% ipython --no-banner

In [1]: import numpy as np

In [2]: np.set_printoptions(precision=1, suppress=True, linewidth=140)

In [3]: def tidy(a):
   ...:     return np.round(a, 1) + 0
   ...: 

In [4]: K = np.loadtxt("data.csv", delimiter=",")

In [5]: K
Out[5]: 
array([[0., 1., 1., 0., 1., 0., 0., 0., 1., 0.],
       [1., 0., 0., 0., 0., 0., 0., 0., 0., 0.],
       [1., 0., 0., 0., 1., 0., 0., 0., 1., 1.],
       [0., 0., 0., 0., 0., 1., 1., 0., 0., 0.],
       [1., 0., 1., 0., 0., 0., 0., 0., 1., 1.],
       [0., 0., 0., 1., 0., 0., 1., 1., 0., 0.],
       [0., 0., 0., 1., 0., 1., 0., 1., 0., 0.],
       [0., 0., 0., 0., 0., 1., 1., 0., 0., 0.],
       [1., 0., 1., 0., 1., 0., 0., 0., 0., 1.],
       [0., 0., 1., 0., 1., 0., 0., 0., 1., 0.]])

In [6]: # symmetric

In [7]: U, s, VT = np.linalg.svd(K)

In [8]: print(np.argmax(s[:-1] / (s[1:] + 1e-6)) + 1)
9

In [9]: tidy(s)
Out[9]: array([3.7, 2.6, 1.9, 1.6, 1. , 1. , 1. , 0.8, 0.6, 0. ])

In [10]: out = U[:, :9] @ np.diag(s[:9]) @ VT[:9]

In [11]: tidy(np.linalg.norm(K - out) / np.linalg.norm(K))
Out[11]: np.float64(0.0)

In [12]: tidy(out)
Out[12]: 
array([[0., 1., 1., 0., 1., 0., 0., 0., 1., 0.],
       [1., 0., 0., 0., 0., 0., 0., 0., 0., 0.],
       [1., 0., 0., 0., 1., 0., 0., 0., 1., 1.],
       [0., 0., 0., 0., 0., 1., 1., 0., 0., 0.],
       [1., 0., 1., 0., 0., 0., 0., 0., 1., 1.],
       [0., 0., 0., 1., 0., 0., 1., 1., 0., 0.],
       [0., 0., 0., 1., 0., 1., 0., 1., 0., 0.],
       [0., 0., 0., 0., 0., 1., 1., 0., 0., 0.],
       [1., 0., 1., 0., 1., 0., 0., 0., 0., 1.],
       [0., 0., 1., 0., 1., 0., 0., 0., 1., 0.]])

In [13]: np.linalg.matrix_rank(K, rtol=0.05)
Out[13]: np.int64(9)

In [14]: tidy(np.linalg.norm(K - out, 2)), tidy(s[9])
Out[14]: (np.float64(0.0), np.float64(0.0))

In [15]: tidy(np.abs(K - out).max())
Out[15]: np.float64(0.0)

In [16]: np.linalg.matrix_rank(out)
Out[16]: np.int64(9)

In [17]: vals, V = np.linalg.eigh(K)

In [18]: vec = np.array([-1, 0, -3, -3, 1, 0, 3, -1, -1, -1])

In [19]: tidy(V * np.maximum(vals, 0) @ V.T)
Out[19]: 
array([[ 0.9,  0.5,  0.7,  0. ,  0.7,  0. ,  0. ,  0. ,  0.7,  0.4],
       [ 0.5,  0.4,  0.1,  0. ,  0.1,  0. ,  0. ,  0. ,  0.1, -0.1],
       [ 0.7,  0.1,  0.8,  0. ,  0.8,  0. ,  0. ,  0. ,  0.8,  0.7],
       [ 0. ,  0. ,  0. ,  0.5,  0. ,  0.6,  0.6,  0.5,  0. ,  0. ],
       [ 0.7,  0.1,  0.8,  0. ,  0.8,  0. ,  0. ,  0. ,  0.8,  0.7],
       [ 0. ,  0. ,  0. ,  0.6,  0. ,  0.8,  0.8,  0.6,  0. ,  0. ],
       [ 0. ,  0. ,  0. ,  0.6,  0. ,  0.8,  0.8,  0.6,  0. ,  0. ],
       [ 0. ,  0. ,  0. ,  0.5,  0. ,  0.6,  0.6,  0.5,  0. ,  0. ],
       [ 0.7,  0.1,  0.8,  0. ,  0.8,  0. ,  0. ,  0. ,  0.8,  0.7],
       [ 0.4, -0.1,  0.7,  0. ,  0.7,  0. ,  0. ,  0. ,  0.7,  0.7]])

In [20]: vec @ K @ vec
Out[20]: np.float64(-14.0)

In [21]: U, s, VT = np.linalg.svd(K)

In [22]: V = VT[:(s > 1e-8).sum()]

In [23]: rng = np.random.default_rng(32716)

In [24]: vec = K[8] + 2 * K[3] + rng.integers(2) * np.eye(10)[2]

In [25]: print(vec)
[1. 0. 1. 0. 1. 2. 2. 0. 0. 1.]

In [26]: np.allclose(V.T @ V @ vec, vec)
Out[26]: True

In [27]: print(tidy(np.linalg.norm(vec - V.T @ V @ vec)))
0.0

In [28]: tidy(np.diag(V.T @ V))
Out[28]: array([1. , 1. , 1. , 0.5, 1. , 1. , 1. , 0.5, 1. , 1. ])

In [29]: mat = np.load("arr.npy")

In [30]: print(mat)
[[ 106   38  -37  -98  -17   18  -94]
 [  38   74  -91  -14  -31   94   -2]
 [ -37  -91  113    7   38 -119   -8]
 [ -98  -14    7   98    7   14   98]
 [ -17  -31   38    7   13  -39    2]
 [  18   94 -119   14  -39  130   30]
 [ -94   -2   -8   98    2   30  100]]

In [31]: # null space of dimension 5

In [32]: U, s, VT = np.linalg.svd(mat)

In [33]: np.argmax(s[:-1] / (s[1:] + 1e-6)) + 1
Out[33]: np.int64(2)

In [34]: out = U[:, :2] @ np.diag(s[:2]) @ VT[:2]

In [35]: np.linalg.matrix_rank(out)
Out[35]: np.int64(2)

In [36]: r = np.linalg.matrix_rank(mat)

In [37]: r
Out[37]: np.int64(2)

In [38]: N = np.linalg.svd(mat)[2][r:].T

In [39]: print(np.linalg.matrix_rank(mat.T @ mat), np.linalg.matrix_rank(mat @ mat.T))
2 2

In [40]: tidy(N @ N.T)
Out[40]: 
array([[ 0.7, -0.1,  0.1,  0.3,  0. ,  0. ,  0.3],
       [-0.1,  0.8,  0.3,  0. ,  0.1, -0.3,  0. ],
       [ 0.1,  0.3,  0.7,  0. , -0.1,  0.4,  0. ],
       [ 0.3,  0. ,  0. ,  0.7,  0. , -0.1, -0.3],
       [ 0. ,  0.1, -0.1,  0. ,  1. ,  0.1,  0. ],
       [ 0. , -0.3,  0.4, -0.1,  0.1,  0.6, -0.1],
       [ 0.3,  0. ,  0. , -0.3,  0. , -0.1,  0.7]])

In [41]: [int(np.linalg.matrix_rank(mat[:i])) for i in range(1, len(mat) + 1)]
Out[41]: [1, 2, 2, 2, 2, 2, 2]

In [42]: np.allclose(mat @ N, 0)
Out[42]: True

In [43]: np.linalg.cond(mat) > 100
Out[43]: np.True_

In [44]: [round(float(x), 1) for x in np.linalg.svd(mat, compute_uv=False)[:3]]
Out[44]: [343.9, 290.1, 0.0]

In [45]: out = mat[0, 0] * mat[1:] - np.outer(mat[1:, 0], mat[0])

In [46]: print(out)
[[     0   6400  -8240   2240  -2640   9280   3360]
 [     0  -8240  10609  -2884   3399 -11948  -4326]
 [     0   2240  -2884    784   -924   3248   1176]
 [     0  -2640   3399   -924   1089  -3828  -1386]
 [     0   9280 -11948   3248  -3828  13456   4872]
 [     0   3360  -4326   1176  -1386   4872   1764]]

In [47]: print(np.flatnonzero(~out.round(6).any(axis=1)))
[]

In [48]: A = np.load("sample18.npy")

In [49]: A
Out[49]: 
array([[-2., -2.,  0.,  0.],
       [-2., -1., -2.,  0.],
       [ 0., -2.,  2., -2.],
       [ 0.,  0., -2.,  2.]])

In [50]: # symmetric

In [51]: vals, V = np.linalg.eigh(A)

In [52]: np.abs(V[:, -1]).round(6).argmax()
Out[52]: np.int64(2)

In [53]: tidy(np.linalg.eigvalsh(A + 5 * np.eye(4)))
Out[53]: array([1.1, 4.2, 6.2, 9.5])

In [54]: vals.sum(), np.trace(A)
Out[54]: (np.float64(1.0), np.float64(1.0))

In [55]: tidy(V.T @ A @ V)
Out[55]: 
array([[-3.9,  0. ,  0. ,  0. ],
       [ 0. , -0.8,  0. ,  0. ],
       [ 0. ,  0. ,  1.2,  0. ],
       [ 0. ,  0. ,  0. ,  4.5]])

In [56]: vals, V = np.linalg.eig(A)

In [57]: tidy(np.prod(vals))
Out[57]: np.float64(16.0)

In [58]: X = np.array([[6, -5, 4, 6, -4, -1, 9, 3, 9],
    ...:     [6, -5, 4, 6, -4, -1, 9, 3, 9],
    ...:     [6, -1, 6, -8, 5, 5, -7, 3, 8],
    ...:     [1, -4, -1, 0, -6, -8, -9, -4, 9]])

In [59]: U, s, VT = np.linalg.svd(X)

In [60]: V = VT[:(s > 1e-8).sum()]

In [61]: vec = X[0] + -3 * X[3] + rng.integers(2) * np.eye(9)[1]

In [62]: vec
Out[62]: array([  3.,   8.,   7.,   6.,  14.,  23.,  36.,  15., -18.])

In [63]: np.allclose(V.T @ V @ vec, vec)
Out[63]: False

In [64]: print(tidy(V.T @ V))
[[ 0.2 -0.1  0.2  0.   0.   0.1  0.1  0.1  0.3]
 [-0.1  0.1 -0.1 -0.1  0.1  0.1  0.   0.  -0.2]
 [ 0.2 -0.1  0.2 -0.1  0.1  0.2  0.1  0.1  0.2]
 [ 0.  -0.1 -0.1  0.3 -0.2 -0.2  0.4  0.   0. ]
 [ 0.   0.1  0.1 -0.2  0.3  0.3  0.   0.1 -0.1]
 [ 0.1  0.1  0.2 -0.2  0.3  0.4  0.1  0.2 -0.1]
 [ 0.1  0.   0.1  0.4  0.   0.1  0.7  0.2 -0.1]
 [ 0.1  0.   0.1  0.   0.1  0.2  0.2  0.1  0. ]
 [ 0.3 -0.2  0.2  0.  -0.1 -0.1 -0.1  0.   0.6]]

In [65]: np.argsort(-np.linalg.norm(X, axis=0).round(6), kind="stable")[:3]
Out[65]: array([8, 6, 3])

In [66]: tidy(np.linalg.norm(X, 2) / np.linalg.norm(X))
Out[66]: np.float64(0.7)

In [67]: U, s, VT = np.linalg.svd(X)

In [68]: np.argmax(s[:-1] / (s[1:] + 1e-6)) + 1
Out[68]: np.int64(3)

In [69]: out = U[:, :3] @ np.diag(s[:3]) @ VT[:3]

In [70]: tidy(np.linalg.norm(X - out) / np.linalg.norm(X))
Out[70]: np.float64(0.0)

In [71]: data = np.array([[2, -2, -2, -2, 2, 2, -2, -1, -2],
    ...:     [-1, 1, 1, 2, 1, -1, 0, -2, -1],
    ...:     [1, -1, 0, 2, 1, 0, -1, 0, -2],
    ...:     [-1, 1, 1, 1, 1, -2, 1, 1, 0],
    ...:     [2, 2, -1, 1, 2, 0, -1, 1, -2],
    ...:     [-1, 2, -2, -2, -2, 0, -2, -2, 0],
    ...:     [0, 1, 2, 0, -2, -1, -2, -2, 1],
    ...:     [2, 0, -1, -1, 2, 2, -1, 0, -2],
    ...:     [-2, 0, -2, -2, 2, 1, 1, 2, 2]])

In [72]: print(data)
[[ 2 -2 -2 -2  2  2 -2 -1 -2]
 [-1  1  1  2  1 -1  0 -2 -1]
 [ 1 -1  0  2  1  0 -1  0 -2]
 [-1  1  1  1  1 -2  1  1  0]
 [ 2  2 -1  1  2  0 -1  1 -2]
 [-1  2 -2 -2 -2  0 -2 -2  0]
 [ 0  1  2  0 -2 -1 -2 -2  1]
 [ 2  0 -1 -1  2  2 -1  0 -2]
 [-2  0 -2 -2  2  1  1  2  2]]

In [73]: np.linalg.norm(data, axis=1).argmax()
Out[73]: np.int64(0)

In [74]: tidy(np.linalg.norm(data, axis=1))
Out[74]: array([5.7, 3.7, 3.5, 3.3, 4.5, 5. , 4.4, 4.4, 5.1])

In [75]: tidy(np.linalg.norm(data) ** 2 / np.linalg.norm(data, 2) ** 2)
Out[75]: np.float64(2.7)

In [76]: print(tidy(np.linalg.norm(data, "nuc")))
32.8

In [77]: tidy(np.linalg.norm(data, 2))
Out[77]: np.float64(8.2)

In [78]: tidy(np.linalg.norm(data[4] - data[7]))
Out[78]: np.float64(3.6)

In [79]: lab = rng.permutation(9)

In [80]: out = data[:, lab] * rng.choice([-1, 1], 9)

In [81]: out
Out[81]: 
array([[ 2,  2,  2,  2,  2,  1,  2,  2,  2],
       [-1, -1,  1, -1, -2,  2, -1,  1,  0],
       [ 1,  0,  1,  0, -2,  0,  1,  2,  1],
       [-1, -2,  1, -1, -1, -1, -1,  0, -1],
       [-2,  0,  2,  1, -1, -1,  2,  2,  1],
       [-2,  0, -2,  2,  2,  2, -1,  0,  2],
       [-1, -1, -2, -2,  0,  2,  0, -1,  2],
       [ 0,  2,  2,  1,  1,  0,  2,  2,  1],
       [ 0,  1,  2,  2,  2, -2, -2, -2, -1]])

In [82]: U, _, VT = np.linalg.svd(data.T @ out)

In [83]: tidy(np.linalg.lstsq(data, out)[0])
Out[83]: 
array([[ 0.,  0.,  0.,  0.,  0.,  0.,  1.,  0.,  0.],
       [-1.,  0.,  0.,  0.,  0.,  0.,  0.,  0.,  0.],
       [ 0.,  0.,  0., -1.,  0.,  0.,  0.,  0.,  0.],
       [ 0.,  0.,  0.,  0., -1.,  0.,  0.,  0.,  0.],
       [ 0.,  0.,  1.,  0.,  0.,  0.,  0.,  0.,  0.],
       [ 0.,  1.,  0.,  0.,  0.,  0.,  0.,  0.,  0.],
       [ 0.,  0.,  0.,  0.,  0.,  0.,  0.,  0., -1.],
       [ 0.,  0.,  0.,  0.,  0., -1.,  0.,  0.,  0.],
       [ 0.,  0.,  0.,  0.,  0.,  0.,  0., -1.,  0.]])
